$ python -q
>>> import numpy as np
>>> from numpy import linalg as LA
>>> np.set_printoptions(precision=3, suppress=True, linewidth=100)
>>> data = np.load("sample4.npy")
>>> print(data)
[[4. 1. 0. 0.]
 [0. 4. 1. 0.]
 [0. 0. 4. 1.]
 [0. 0. 0. 4.]]
>>> out = data[0, 0] * data[1:] - np.outer(data[1:, 0], data[0])
>>> print(out)
[[ 0. 16.  4.  0.]
 [ 0.  0. 16.  4.]
 [ 0.  0.  0. 16.]]
>>> print(LA.matrix_rank(out), LA.matrix_rank(data))
3 4
>>> data[:, 0] / data[0, 0]
array([1., 0., 0., 0.])
>>> gram = out.T @ out
>>> gram
array([[  0.,   0.,   0.,   0.],
       [  0., 256.,  64.,   0.],
       [  0.,  64., 272.,  64.],
       [  0.,   0.,  64., 272.]])
>>> print(LA.svd(out, compute_uv=False) ** 2)
[358.921 264.062 177.017]
>>> Q = data.astype(float).copy()
>>> for j in range(4):
...     Q[:, j] -= Q[:, :j] @ (Q[:, :j].T @ Q[:, j])
...     Q[:, j] /= LA.norm(Q[:, j])
... 
>>> Q.T @ Q
array([[1., 0., 0., 0.],
       [0., 1., 0., 0.],
       [0., 0., 1., 0.],
       [0., 0., 0., 1.]])
>>> Q
array([[1., 0., 0., 0.],
       [0., 1., 0., 0.],
       [0., 0., 1., 0.],
       [0., 0., 0., 1.]])
>>> Q.T @ data
array([[4., 1., 0., 0.],
       [0., 4., 1., 0.],
       [0., 0., 4., 1.],
       [0., 0., 0., 4.]])
>>> rng = np.random.default_rng(763)
>>> labels = rng.permutation(4)
>>> out = data[:, labels] * rng.choice([-1, 1], 4)
>>> print(out)
[[-0.  0. -4. -1.]
 [-0.  1. -0. -4.]
 [-1.  4. -0. -0.]
 [-4.  0. -0. -0.]]
>>> Uu, _, vt = LA.svd(data.T @ out)
>>> np.round(LA.lstsq(data, out)[0], 3) + 0
array([[ 0.,  0., -1.,  0.],
       [ 0.,  0.,  0., -1.],
       [ 0.,  1.,  0.,  0.],
       [-1.,  0.,  0.,  0.]])
>>> labels
array([3, 2, 0, 1])
>>> np.round(Uu @ vt, 3) + 0
array([[ 0.,  0., -1.,  0.],
       [ 0.,  0.,  0., -1.],
       [ 0.,  1.,  0.,  0.],
       [-1.,  0.,  0.,  0.]])
>>> F = np.cumsum(np.array([[3, 5, 0, 1],
...     [2, 1, 0, 3],
...     [4, 4, 1, 2],
...     [0, 5, 0, 5],
...     [0, 3, 1, 1],
...     [0, 4, 3, 4],
...     [4, 3, 1, 0],
...     [5, 4, 0, 5],
...     [2, 5, 1, 4],
...     [1, 2, 1, 1],
...     [3, 4, 1, 5],
...     [3, 2, 2, 1],
...     [4, 4, 1, 2],
...     [4, 1, 3, 1],
...     [5, 2, 1, 2],
...     [1, 5, 4, 2],
...     [1, 1, 3, 2],
...     [4, 0, 1, 1],
...     [1, 2, 3, 5],
...     [4, 2, 2, 5],
...     [2, 1, 1, 3],
...     [5, 5, 3, 1],
...     [3, 0, 3, 1],
...     [0, 5, 5, 2],
...     [0, 1, 4, 5],
...     [4, 3, 4, 1],
...     [5, 1, 2, 1],
...     [5, 5, 5, 3],
...     [3, 0, 5, 0],
...     [2, 1, 4, 0],
...     [2, 3, 1, 0]]), axis=0)
>>> F
array([[ 3,  5,  0,  1],
       [ 5,  6,  0,  4],
       [ 9, 10,  1,  6],
       [ 9, 15,  1, 11],
       [ 9, 18,  2, 12],
       [ 9, 22,  5, 16],
       [13, 25,  6, 16],
       [18, 29,  6, 21],
       [20, 34,  7, 25],
       [21, 36,  8, 26],
       [24, 40,  9, 31],
       [27, 42, 11, 32],
       [31, 46, 12, 34],
       [35, 47, 15, 35],
       [40, 49, 16, 37],
       [41, 54, 20, 39],
       [42, 55, 23, 41],
       [46, 55, 24, 42],
       [47, 57, 27, 47],
       [51, 59, 29, 52],
       [53, 60, 30, 55],
       [58, 65, 33, 56],
       [61, 65, 36, 57],
       [61, 70, 41, 59],
       [61, 71, 45, 64],
       [65, 74, 49, 65],
       [70, 75, 51, 66],
       [75, 80, 56, 69],
       [78, 80, 61, 69],
       [80, 81, 65, 69],
       [82, 84, 66, 69]])
>>> x = np.array([3, 3, 0, 3])
>>> target = F @ x
>>> target
array([ 27,  45,  75, 105, 117, 141, 162, 204, 237, 249, 285, 303, 333, 351, 378, 402, 414, 429,
       453, 486, 504, 537, 549, 570, 588, 612, 633, 672, 681, 690, 705])
>>> print(np.round(LA.solve(F.T @ F, F.T @ target), 3) + 0)
[3. 3. 0. 3.]
>>> np.round(LA.pinv(F) @ F, 3) + 0
array([[1., 0., 0., 0.],
       [0., 1., 0., 0.],
       [0., 0., 1., 0.],
       [0., 0., 0., 1.]])
>>> target = target + 0.02 * rng.normal(size=31)
>>> target
array([ 26.996,  45.023,  75.009, 105.007, 117.01 , 141.009, 162.003, 203.99 , 236.965, 248.977,
       284.994, 303.011, 332.997, 350.999, 378.042, 401.997, 413.969, 429.019, 452.984, 486.   ,
       504.028, 537.   , 549.004, 569.972, 587.98 , 612.022, 633.014, 671.985, 680.997, 690.014,
       704.98 ])
>>> coef, *_ = LA.lstsq(F, target)
>>> [round(float(LA.norm(LA.solve(F.T @ F + lam * np.eye(4), F.T @ target))), 2) for lam in (0, 1, 10, 100)]
[5.2, 5.19, 5.18, 5.09]
>>> print(coef.round())
[ 3.  3. -0.  3.]
>>> np.round(LA.norm(target - F @ coef), 3)
np.float64(0.09)
>>> np.round(F.T @ (target - F @ coef), 3) + 0
array([0., 0., 0., 0.])
